>>> import numpy as np
>>> import numpy.linalg as la
>>> np.set_printoptions(precision=1, suppress=True, linewidth=140, sign=" ")
>>> W0 = np.load("x.npy")
>>> W0
array([[ 9., -2.,  0.,  0.],
       [-2.,  0., -2.,  0.],
       [ 0., -2.,  9., -2.],
       [ 0.,  0., -2.,  0.]])
>>> M2 = la.inv(W0)
>>> np.round(la.det(W0) * M2, 1) + 0
array([[  0.,  -8.,   0.,   8.],
       [ -8., -36.,   0.,  36.],
       [  0.,   0.,   0.,  -8.],
       [  8.,  36.,  -8., -72.]])
>>> np.round(W0 @ M2, 1) + 0
array([[ 1.,  0.,  0.,  0.],
       [ 0.,  1.,  0.,  0.],
       [ 0.,  0.,  1.,  0.],
       [ 0.,  0.,  0.,  1.]])
>>> (np.abs(M2) > 1e-9).astype(int)
array([[ 0,  1,  0,  1],
       [ 1,  1,  0,  1],
       [ 0,  0,  0,  1],
       [ 1,  1,  1,  1]])
>>> np.round(la.cond(W0), 1)
np.float64(60.3)
>>> f = np.array([1, -2, 2, 2])
>>> M2 = W0 + np.outer(f, np.eye(4)[3])
>>> la.matrix_rank(la.inv(M2) - la.inv(W0), tol=1e-8)
np.int64(1)
>>> M2 = np.array([[2, 7], [8, 5]])
>>> C = np.array([[-3, -1], [-2, -3]])
>>> F = np.kron(M2, C)
>>> F
array([[ -6,  -2, -21,  -7],
       [ -4,  -6, -14, -21],
       [-24,  -8, -15,  -5],
       [-16, -24, -10, -15]])
>>> M2 = F / la.norm(F, axis=1, keepdims=True)
>>> G = M2 @ M2.T
>>> np.round(np.degrees(np.arccos(np.clip(G[0, 1], -1, 1))), 1)
np.float64(37.9)
>>> (G - 2 * np.eye(4)).round(6).argmax(axis=1)
array([ 1,  0,  3,  2])
>>> la.norm(M2, axis=1)
array([ 1.,  1.,  1.,  1.])
